$ python3 -q
>>> import numpy as np
>>> np.set_printoptions(precision=2, suppress=True, linewidth=120, floatmode="fixed")
>>> r0 = np.array([2, -2, 2])
>>> v = np.array([0, 2, 1])
>>> data = np.outer(r0, v)
>>> print(data)
[[ 0  4  2]
 [ 0 -4 -2]
 [ 0  4  2]]
>>> print(round(np.linalg.det(data.T), 2))
0.0
>>> print(np.einsum("ij,ji->", data, data))
4
>>> Uu, sig, VT = np.linalg.svd(data)
>>> print(np.argmax(sig[:-1] / (sig[1:] + 1e-6)) + 1)
1
>>> print(sig.round(2) + 0)
[7.75 0.00 0.00]
>>> other = Uu[:, :1] @ np.diag(sig[:1]) @ VT[:1]
>>> print(round(float(np.linalg.norm(data - other) / np.linalg.norm(data)), 2))
0.0
>>> print(other)
[[ 0.00  4.00  2.00]
 [ 0.00 -4.00 -2.00]
 [ 0.00  4.00  2.00]]
>>> x0 = np.array([1, 0, -3])
>>> a = np.maximum(data @ x0, 0)
>>> print(np.tanh(data @ x0))
[-1.00  1.00 -1.00]
>>> F = np.load("mat.npy")
>>> print(F.round(2) + 0)
[[ 1.43  1.57  0.21  1.86 -0.65 -0.57  0.50]
 [-1.37 -0.90  0.03 -1.98  1.26  0.82 -0.38]
 [ 0.88 -0.54 -0.46  1.65 -1.99 -1.02  0.06]
 [ 0.12 -1.72 -0.70  0.78 -2.02 -0.88 -0.27]
 [ 0.63  2.33  0.73  0.28  1.44  0.47  0.49]
 [ 0.89 -0.52 -0.45  1.66 -1.98 -1.02  0.06]
 [-0.68  0.93  0.55 -1.44  2.07  1.01  0.04]
 [-1.42 -1.31 -0.11 -1.94  0.91  0.68 -0.45]
 [ 0.39 -1.38 -0.64  1.11 -2.09 -0.96 -0.16]
 [ 1.05  2.36  0.63  0.97  0.80  0.11  0.57]
 [-1.00  0.28  0.39 -1.76  1.91  1.01 -0.12]
 [ 1.05  2.36  0.63  0.96  0.80  0.12  0.57]
 [-0.85 -2.39 -0.69 -0.62 -1.15 -0.31 -0.54]
 [ 1.42  1.68  0.26  1.81 -0.52 -0.52  0.52]
 [-0.84 -2.39 -0.69 -0.61 -1.16 -0.31 -0.54]
 [-1.43 -1.64 -0.24 -1.83  0.56  0.54 -0.51]
 [ 0.02 -1.84 -0.72  0.64 -1.97 -0.83 -0.30]
 [ 1.05  2.36  0.63  0.97  0.80  0.12  0.57]
 [ 1.39  1.88  0.34  1.70 -0.26 -0.40  0.55]
 [-1.43 -1.38 -0.14 -1.92  0.84  0.66 -0.47]
 [-1.15 -2.31 -0.58 -1.15 -0.58  0.00 -0.58]
 [-1.37 -0.90  0.03 -1.98  1.25  0.82 -0.38]
 [ 1.01 -0.26 -0.38  1.77 -1.90 -1.01  0.12]
 [-1.35 -0.82  0.06 -1.98  1.32  0.84 -0.36]]
>>> Uu, sig, VT = np.linalg.svd(F)
>>> V = VT[:(sig > 1e-8).sum()]
>>> rng = np.random.default_rng(2916)
>>> x0 = F[5] + 5 * F[10] + rng.integers(2) * np.eye(7)[1]
>>> print(x0)
[-4.11  1.88  1.48 -7.14  7.55  4.04 -0.54]
>>> print(round(np.linalg.norm(x0 - V.T @ V @ x0), 2))
0.6
>>> r0 = np.array([3, 2])
>>> print(np.correlate(F[20], F[19], "full"))
[ 0.54  0.32 -2.22  0.42  3.63  1.67  6.89  4.99  2.01  3.55  0.92  0.80  0.82]
>>> other = np.array([[3, -2, 1],
...     [-2, -3, -3],
...     [-3, 1, -2],
...     [-2, 2, 1],
...     [-3, -2, 3],
...     [-2, 2, 1],
...     [3, 3, -3]])
>>> print(np.linalg.matrix_rank(F @ other))
2
>>> print(np.vstack([F, other.T]).shape)
(27, 7)
>>> gram = np.cov(F, rowvar=False)
>>> print(round(float(np.corrcoef(F[:, 6], F[:, 0])[0, 1]), 2))
0.88
>>> print(np.median(F, axis=0))
[ 0.07 -0.68 -0.04  0.46  0.15  0.06 -0.14]
>>> idx = rng.integers(0, 2, 3)
>>> mat = (idx[:, None] == idx) * -3 + np.eye(3)
>>> print(mat)
[[-2.00  0.00  0.00]
 [ 0.00 -2.00 -3.00]
 [ 0.00 -3.00 -2.00]]
>>> hat = np.triu(np.array([[0, 2, -1], [1, 0, -1], [-3, 3, 3]]), 1) + np.eye(3)
>>> other = hat @ mat @ np.linalg.inv(hat)
>>> print(other)
[[-2.00  3.00 -3.00]
 [ 0.00  1.00  0.00]
 [ 0.00 -3.00 -5.00]]
>>> print(round(np.linalg.det(other), 2))
10.0
>>> vals, V = np.linalg.eigh(mat)
>>> print(np.linalg.eigvalsh(mat + 5 * np.eye(3)))
[0.00 3.00 6.00]
>>> print(np.round(V.T @ mat @ V, 2) + 0)
[[-5.00  0.00  0.00]
 [ 0.00 -2.00  0.00]
 [ 0.00  0.00  1.00]]
>>> print(V @ np.diag(vals) @ V.T)
[[-2.00  0.00  0.00]
 [ 0.00 -2.00 -3.00]
 [ 0.00 -3.00 -2.00]]
>>> print((vals > 1e-8).sum(), (vals < -1e-8).sum())
1 2
>>> q, V = np.linalg.qr(mat[:, :2])[0], np.linalg.qr(mat[:, 2:])[0]
>>> sig = np.linalg.svd(q.T @ V, compute_uv=False)
>>> print((sig > 0.9).sum())
1
>>> print(sig)
[0.92]
>>> print(np.poly(mat))
[  1.00   6.00   3.00 -10.00]
>>> print(np.kron(np.eye(2, dtype=int), mat))
[[-2.00  0.00  0.00 -0.00  0.00  0.00]
 [ 0.00 -2.00 -3.00  0.00 -0.00 -0.00]
 [ 0.00 -3.00 -2.00  0.00 -0.00 -0.00]
 [-0.00  0.00  0.00 -2.00  0.00  0.00]
 [ 0.00 -0.00 -0.00  0.00 -2.00 -3.00]
 [ 0.00 -0.00 -0.00  0.00 -3.00 -2.00]]
>>> print(np.einsum("ii->", mat))
-6.0
>>> print(round(np.linalg.eigvals(mat).sum().real, 2))
-6.0
>>> arr = rng.normal(size=(13, 6))
>>> arr = 5 * arr / np.linalg.norm(arr, axis=1, keepdims=True)
>>> print(arr)
[[-2.82  1.08  0.41 -3.53 -1.28 -1.26]
 [ 0.74 -0.26 -2.84  2.71 -2.11  2.11]
 [-3.71 -2.39  1.15  1.14 -1.68  0.33]
 [-3.16  1.46  1.82 -2.07  0.38  2.26]
 [ 0.49  0.91 -1.51 -2.55  2.55  2.94]
 [ 1.56  2.69  3.08  2.05  1.06  0.72]
 [ 0.50 -4.56  0.47 -1.89  0.38 -0.21]
 [-0.34 -0.83  2.36 -0.54  2.69  3.33]
 [-3.66  0.96 -1.79 -1.97 -0.35 -1.87]
 [ 2.53  2.48 -0.48  1.83 -1.15  2.75]
 [-2.27  2.30  0.85 -2.97 -0.29 -2.23]
 [-1.89  1.38 -3.49 -1.17 -0.09  2.45]
 [ 2.52  3.27  0.76  1.79  1.22  1.64]]
>>> r = np.linalg.matrix_rank(data)
>>> print(r)
1
>>> N = np.linalg.svd(data)[2][r:].T
>>> print([int(np.linalg.matrix_rank(data[:, :j + 1])) for j in range(3)])
[0, 1, 1]
>>> print(data @ N)
[[0.00 0.00]
 [0.00 0.00]
 [0.00 0.00]]
>>> print(np.allclose(data @ N, 0))
True
>>> other = arr + rng.integers(-2, 3, (13, 5)) @ rng.integers(-2, 3, (5, 6))
>>> print(other)
[[ -0.82   2.08   4.41  -9.53  -6.28   0.74]
 [ -9.26  -5.26   4.16  -3.29 -10.11  -4.89]
 [ -1.71  -0.39  -0.85   6.14   1.32   2.33]
 [ -1.16   5.46   2.82  -2.07   1.38   7.26]
 [  4.49   0.91  -4.51  -6.55   5.55   3.94]
 [  2.56   1.69   8.08  -0.95  -3.94  -2.28]
 [ -1.50  -7.56   1.47   0.11  -1.62  -5.21]
 [  2.66  -0.83  10.36  -6.54  -5.31   1.33]
 [ -4.66  -4.04  -3.79  -4.97  -0.35  -7.87]
 [  6.53   2.48   2.52  -2.17  -4.15   1.75]
 [ -0.27   6.30  -5.15   9.03   5.71   3.77]
 [ -0.89   1.38  -8.49  -2.17   5.91   3.45]
 [  6.52   6.27  -0.24   3.79   1.22   6.64]]
>>> print(np.linalg.matrix_rank(other - arr, tol=1e-8))
5
>>> print(np.round(np.linalg.svd(other - arr, compute_uv=False), 2) + 0)
[30.13 16.37 11.63  7.16  2.44  0.00]
>>> print(other - arr)
[[  2.00   1.00   4.00  -6.00  -5.00   2.00]
 [-10.00  -5.00   7.00  -6.00  -8.00  -7.00]
 [  2.00   2.00  -2.00   5.00   3.00   2.00]
 [  2.00   4.00   1.00   0.00   1.00   5.00]
 [  4.00   0.00  -3.00  -4.00   3.00   1.00]
 [  1.00  -1.00   5.00  -3.00  -5.00  -3.00]
 [ -2.00  -3.00   1.00   2.00  -2.00  -5.00]
 [  3.00   0.00   8.00  -6.00  -8.00  -2.00]
 [ -1.00  -5.00  -2.00  -3.00   0.00  -6.00]
 [  4.00   0.00   3.00  -4.00  -3.00  -1.00]
 [  2.00   4.00  -6.00  12.00   6.00   6.00]
 [  1.00   0.00  -5.00  -1.00   6.00   1.00]
 [  4.00   3.00  -1.00   2.00   0.00   5.00]]
>>> Xc = arr - arr.mean(axis=0)
>>> Uu, sig, VT = np.linalg.svd(Xc, full_matrices=False)
>>> print(sig)
[10.80  7.48  7.28  6.40  4.76  2.46]
>>> print(np.abs(VT[-1]))
[0.26 0.03 0.26 0.46 0.72 0.36]
>>> print(np.searchsorted(np.cumsum(sig ** 2) / (sig ** 2).sum(), 0.9) + 1)
4
>>> print(np.linalg.matrix_rank(Xc))
6
>>> print(sig ** 2 / (sig ** 2).sum())
[0.39 0.19 0.18 0.14 0.08 0.02]
>>> print(np.abs(VT[0]).argmax())
0
>>> def softmax(z):
...     e = np.exp(z - z.max(axis=-1, keepdims=True))
...     return e / e.sum(axis=-1, keepdims=True)
... 
>>> print(softmax(arr).sum(axis=1))
[1.00 1.00 1.00 1.00 1.00 1.00 1.00 1.00 1.00 1.00 1.00 1.00 1.00]
>>> print(np.round(softmax(arr[4] + 5), 2) + 0)
[0.05 0.07 0.01 0.00 0.35 0.52]
>>> S = arr @ arr.T / np.sqrt(6)
>>> print(softmax(S)[4] @ arr)
[ 0.42  0.91 -1.51 -2.50  2.49  2.93]
>>> A = np.array([[1.05, 2.0, 0.0, 0.0, 3.0, 1.0, 0.0],
...     [1.0, 1.05, 2.0, 0.0, 3.0, 0.0, 0.0],
...     [1.0, 3.0, 2.05, 2.0, 0.0, 1.0, 1.0],
...     [0.0, 3.0, 1.0, 3.05, 0.0, 0.0, 2.0],
...     [0.0, 1.0, 3.0, 3.0, 1.05, 0.0, 0.0],
...     [3.0, 0.0, 1.0, 3.0, 2.0, 3.05, 2.0],
...     [1.0, 2.0, 0.0, 0.0, 3.0, 1.0, 0.05]])
>>> print(np.allclose(A, A.T))
False
>>> print(np.allclose(A @ A.T, A.T @ A))
False
>>> print(np.sort(np.abs(np.linalg.eigvals(A))))
[0.05 1.44 2.23 2.23 3.20 3.20 8.61]
>>> print((A - A.T) / 2)
[[ 0.00  0.50 -0.50  0.00  1.50 -1.00 -0.50]
 [-0.50  0.00 -0.50 -1.50  1.00  0.00 -1.00]
 [ 0.50  0.50  0.00  0.50 -1.50  0.00  0.50]
 [ 0.00  1.50 -0.50  0.00 -1.50 -1.50  1.00]
 [-1.50 -1.00  1.50  1.50  0.00 -1.00 -1.50]
 [ 1.00  0.00  0.00  1.50  1.00  0.00  0.50]
 [ 0.50  1.00 -0.50 -1.00  1.50 -0.50  0.00]]
>>> print(round(np.abs(np.linalg.eigvals(A)).max(), 2))
8.61
>>> print(softmax(A).sum(axis=1))
[1.00 1.00 1.00 1.00 1.00 1.00 1.00]
>>> print(softmax(A[6] + -1))
[0.08 0.21 0.03 0.03 0.56 0.08 0.03]
>>> print(np.round(softmax(10 * A[6]), 2) + 0)
[0.00 0.00 0.00 0.00 1.00 0.00 0.00]
>>> print(softmax(A[6]))
[0.08 0.21 0.03 0.03 0.56 0.08 0.03]
>>> S = A @ A.T / np.sqrt(7)
>>> print(softmax(S).round(6).argmax(axis=1))
[0 1 2 3 4 5 0]
>>> print(np.round(softmax(S + np.triu(np.full(S.shape, -np.inf), 1)), 2) + 0)
[[1.00 0.00 0.00 0.00 0.00 0.00 0.00]
 [0.25 0.75 0.00 0.00 0.00 0.00 0.00]
 [0.01 0.01 0.98 0.00 0.00 0.00 0.00]
 [0.00 0.00 0.17 0.83 0.00 0.00 0.00]
 [0.00 0.02 0.12 0.12 0.75 0.00 0.00]
 [0.00 0.00 0.00 0.00 0.00 1.00 0.00]
 [0.36 0.12 0.03 0.01 0.01 0.12 0.35]]
>>> print(softmax(S)[6] @ A)
[1.24 1.68 0.45 0.48 2.75 1.11 0.31]
>>> x0 = np.array([1, -2, 0, -3, -3, -1, 0])
>>> a = np.maximum(A @ x0, 0)
>>> print(np.maximum(A @ x0, 0) - np.maximum(-A @ x0, 0))
[-12.95 -10.10 -12.00 -15.15 -14.15 -15.05 -13.00]
>>> print(np.maximum(A @ (3 * x0), 0))
[0.00 0.00 0.00 0.00 0.00 0.00 0.00]
>>> print(A.T @ a)
[0.00 0.00 0.00 0.00 0.00 0.00 0.00]
>>> print(np.flatnonzero(a > 1e-9))
[]
>>> idx = rng.permutation(7)
>>> print(idx)
[3 6 4 5 2 1 0]
>>> other = A[idx][:, idx]
>>> print(np.diag(other))
[3.05 0.05 1.05 3.05 2.05 1.05 1.05]
>>> print(np.allclose(other, A))
False
>>> other = A / np.sqrt((A ** 2).mean(axis=1, keepdims=True))
>>> print(np.linalg.norm(other, axis=1))
[2.65 2.65 2.65 2.65 2.65 2.65 2.65]
>>> print(A - A.mean(axis=1, keepdims=True))
[[ 0.04  0.99 -1.01 -1.01  1.99 -0.01 -1.01]
 [-0.01  0.04  0.99 -1.01  1.99 -1.01 -1.01]
 [-0.44  1.56  0.61  0.56 -1.44 -0.44 -0.44]
 [-1.29  1.71 -0.29  1.76 -1.29 -1.29  0.71]
 [-1.15 -0.15  1.85  1.85 -0.10 -1.15 -1.15]
 [ 0.99 -2.01 -1.01  0.99 -0.01  1.04 -0.01]
 [-0.01  0.99 -1.01 -1.01  1.99 -0.01 -0.96]]
>>> J = np.load("run17.npy")
>>> print(J)
[[0.00 1.00 2.00 1.00 0.00 0.00 1.00]
 [1.00 0.00 0.00 0.00 0.00 0.00 0.00]
 [2.00 0.00 0.00 0.00 0.00 0.00 0.00]
 [1.00 0.00 0.00 0.00 0.00 0.00 0.00]
 [0.00 0.00 0.00 0.00 0.00 0.00 0.00]
 [0.00 0.00 0.00 0.00 0.00 0.00 0.00]
 [1.00 0.00 0.00 0.00 0.00 0.00 0.00]]
>>> print(round(np.linalg.det(J), 2))
0.0
>>> print(np.trace(J))
0.0
>>> print(np.round(np.abs(np.linalg.eigvals(J)).max(), 2))
2.65
>>> print(J @ J)
[[7.00 0.00 0.00 0.00 0.00 0.00 0.00]
 [0.00 1.00 2.00 1.00 0.00 0.00 1.00]
 [0.00 2.00 4.00 2.00 0.00 0.00 2.00]
 [0.00 1.00 2.00 1.00 0.00 0.00 1.00]
 [0.00 0.00 0.00 0.00 0.00 0.00 0.00]
 [0.00 0.00 0.00 0.00 0.00 0.00 0.00]
 [0.00 1.00 2.00 1.00 0.00 0.00 1.00]]
>>> print(np.linalg.matrix_power(J, 4))
[[49.00  0.00  0.00  0.00  0.00  0.00  0.00]
 [ 0.00  7.00 14.00  7.00  0.00  0.00  7.00]
 [ 0.00 14.00 28.00 14.00  0.00  0.00 14.00]
 [ 0.00  7.00 14.00  7.00  0.00  0.00  7.00]
 [ 0.00  0.00  0.00  0.00  0.00  0.00  0.00]
 [ 0.00  0.00  0.00  0.00  0.00  0.00  0.00]
 [ 0.00  7.00 14.00  7.00  0.00  0.00  7.00]]
>>> print((J + J.T) / 2)
[[0.00 1.00 2.00 1.00 0.00 0.00 1.00]
 [1.00 0.00 0.00 0.00 0.00 0.00 0.00]
 [2.00 0.00 0.00 0.00 0.00 0.00 0.00]
 [1.00 0.00 0.00 0.00 0.00 0.00 0.00]
 [0.00 0.00 0.00 0.00 0.00 0.00 0.00]
 [0.00 0.00 0.00 0.00 0.00 0.00 0.00]
 [1.00 0.00 0.00 0.00 0.00 0.00 0.00]]
